% python3 -q
>>> import numpy as np
>>> from numpy import linalg as LA
>>> np.set_printoptions(suppress=True, linewidth=100)
>>> def rnd(a):
...     return np.round(a, 2) + 0
... 
>>> mat = np.tril(np.array([[0, 0, 1, 1], [2, 1, 0, 2], [2, 2, 0, 2], [2, 1, 1, 2]]), -1) + np.eye(4, dtype=int)
>>> mat
array([[1, 0, 0, 0],
       [2, 1, 0, 0],
       [2, 2, 1, 0],
       [2, 1, 1, 1]])
>>> th = np.radians(15)
>>> R = np.eye(4)
>>> R[0, 0] = R[3, 3] = np.cos(th)
>>> R[0, 3], R[3, 0] = -np.sin(th), np.sin(th)
>>> rnd(R)
array([[ 0.97,  0.  ,  0.  , -0.26],
       [ 0.  ,  1.  ,  0.  ,  0.  ],
       [ 0.  ,  0.  ,  1.  ,  0.  ],
       [ 0.26,  0.  ,  0.  ,  0.97]])
>>> out = mat @ R.T
>>> rnd(LA.svd(mat, compute_uv=False)), rnd(LA.svd(out, compute_uv=False))
(array([4.47, 1.  , 1.  , 0.22]), array([4.47, 1.  , 1.  , 0.22]))
>>> np.allclose(LA.norm(mat, axis=1), LA.norm(out, axis=1))
True
>>> np.allclose(mat @ mat.T, out @ out.T)
True
>>> rnd(LA.norm(mat[2], 1)), rnd(LA.norm(mat[2], np.inf))
(np.float64(5.0), np.float64(2.0))
>>> mat[2] @ mat[3]
np.int64(7)
>>> rnd(LA.norm(mat, 2))
np.float64(4.47)
>>> rnd(LA.norm(mat[2] - mat[3]))
np.float64(1.41)
>>> rnd(LA.norm(mat, 1)), rnd(LA.norm(mat, np.inf))
(np.float64(7.0), np.float64(5.0))
>>> w, V = LA.eig(mat)
>>> rnd(np.sort(LA.eigvals(mat.T)))
array([1., 1., 1., 1.])
>>> rnd(np.sort(LA.eigvals(mat @ mat)))
array([1., 1., 1., 1.])
>>> W1 = np.array([[-3, 1, 1, -2, -2],
...     [5, 0, -3, 4, 5],
...     [0, -4, 3, -4, -3],
...     [0, 0, -1, 4, -4]])
>>> c = np.array([3, -3, 2, -2, -3])
>>> act = np.maximum(mat @ W1 + c, 0)
>>> (act > 0).mean(axis=0)
array([0.75, 0.  , 1.  , 0.  , 0.  ])
>>> C = np.array([[-1, 2, 2], [1, -1, 0], [0, 0, 2], [-2, 0, 0], [2, 1, 0]])
>>> W1 @ C
array([[  4,  -9,  -4],
       [ -3,  15,   4],
       [ -2,   1,   6],
       [-16,  -4,  -2]])
>>> x = np.array([0, 1, 1, 2])
>>> rhs = mat @ x
>>> rhs
array([0, 1, 3, 4])
>>> rnd(LA.solve(mat, rhs))
array([0., 1., 1., 2.])
>>> rnd(LA.solve(mat, rhs + mat[:, 3]))
array([0., 1., 1., 3.])
>>> rnd(LA.solve(mat.T, mat[3]))
array([0., 0., 0., 1.])
>>> rnd(LA.solve(mat, mat[:, 1]))
array([0., 1., 0., 0.])
>>> data = np.load("w.npy")
>>> data
array([[ 4,  1, -2, -2,  2],
       [ 1,  2,  3,  2, -4],
       [-2,  3,  2,  2, -3],
       [-2,  2,  2,  4, -1],
       [ 2, -4, -3, -1, -4]])
>>> C2 = data.T @ data
>>> rnd(LA.svd(data, compute_uv=False) ** 2)
array([98.54, 43.9 , 19.49,  3.53,  2.54])
>>> F = np.load("test12.npy")
>>> F
array([[1, 0],
       [1, 1]])
>>> th = np.radians(90)
>>> R = np.eye(2)
>>> R[1, 1] = R[0, 0] = np.cos(th)
>>> R[1, 0], R[0, 1] = -np.sin(th), np.sin(th)
>>> rnd(R)
array([[ 0.,  1.],
       [-1.,  0.]])
>>> out = F @ R.T
>>> np.allclose(LA.norm(F, axis=1), LA.norm(out, axis=1))
True
>>> rnd(LA.det(R)), rnd(np.trace(R))
(np.float64(1.0), np.float64(0.0))
>>> rnd(out)
array([[ 0., -1.],
       [ 1., -1.]])
>>> C2 = F.T @ F
>>> LA.matrix_rank(C2)
np.int64(2)
>>> np.trace(C2), (F ** 2).sum()
(np.int64(3), np.int64(3))
>>> W0 = np.load("dump.npy")
>>> rnd(W0)
array([[-0.54,  0.73, -0.41],
       [-0.71, -0.13,  0.7 ],
       [ 0.46,  0.67,  0.59]])
>>> hat = np.triu(np.array([[1, 2, 3], [2, 4, 4], [1, 5, 2]]), 1) + np.eye(3)
>>> out = hat @ W0 @ LA.inv(hat)
>>> rnd(np.poly(out))
array([ 1.  ,  0.08, -0.08, -1.  ])
>>> rnd(out)
array([[ -0.58,   3.65, -10.12],
       [  1.12,   0.31,  -1.55],
       [  0.46,  -0.25,   0.2 ]])
>>> LA.matrix_rank(out)
np.int64(3)
>>> rnd((out - out.T) / 2)
array([[ 0.  ,  1.26, -5.29],
       [-1.26,  0.  , -0.65],
       [ 5.29,  0.65,  0.  ]])
>>> np.allclose(out, out.T)
False
>>> rnd(np.abs(LA.eigvals(out)).max())
np.float64(1.0)
>>> rnd(out @ out)
array([[ -0.19,   1.47,  -1.74],
       [ -1.02,   4.57, -12.13],
       [ -0.45,   1.55,  -4.21]])
>>> np.allclose(out @ out.T, out.T @ out)
False
>>> O, R = LA.qr(W0)
>>> rnd(O.T @ O)
array([[1., 0., 0.],
       [0., 1., 0.],
       [0., 0., 1.]])
>>> rnd(abs(R[0, 0])), rnd(LA.norm(W0[:, 0]))
(np.float64(1.0), np.float64(1.0))
>>> O.shape, R.shape
((3, 3), (3, 3))
>>> rnd(np.trace(O @ O.T))
np.float64(3.0)
>>> rnd(R)
array([[1., 0., 0.],
       [0., 1., 0.],
       [0., 0., 1.]])
>>> rnd(O)
array([[-0.54,  0.73, -0.41],
       [-0.71, -0.13,  0.7 ],
       [ 0.46,  0.67,  0.59]])
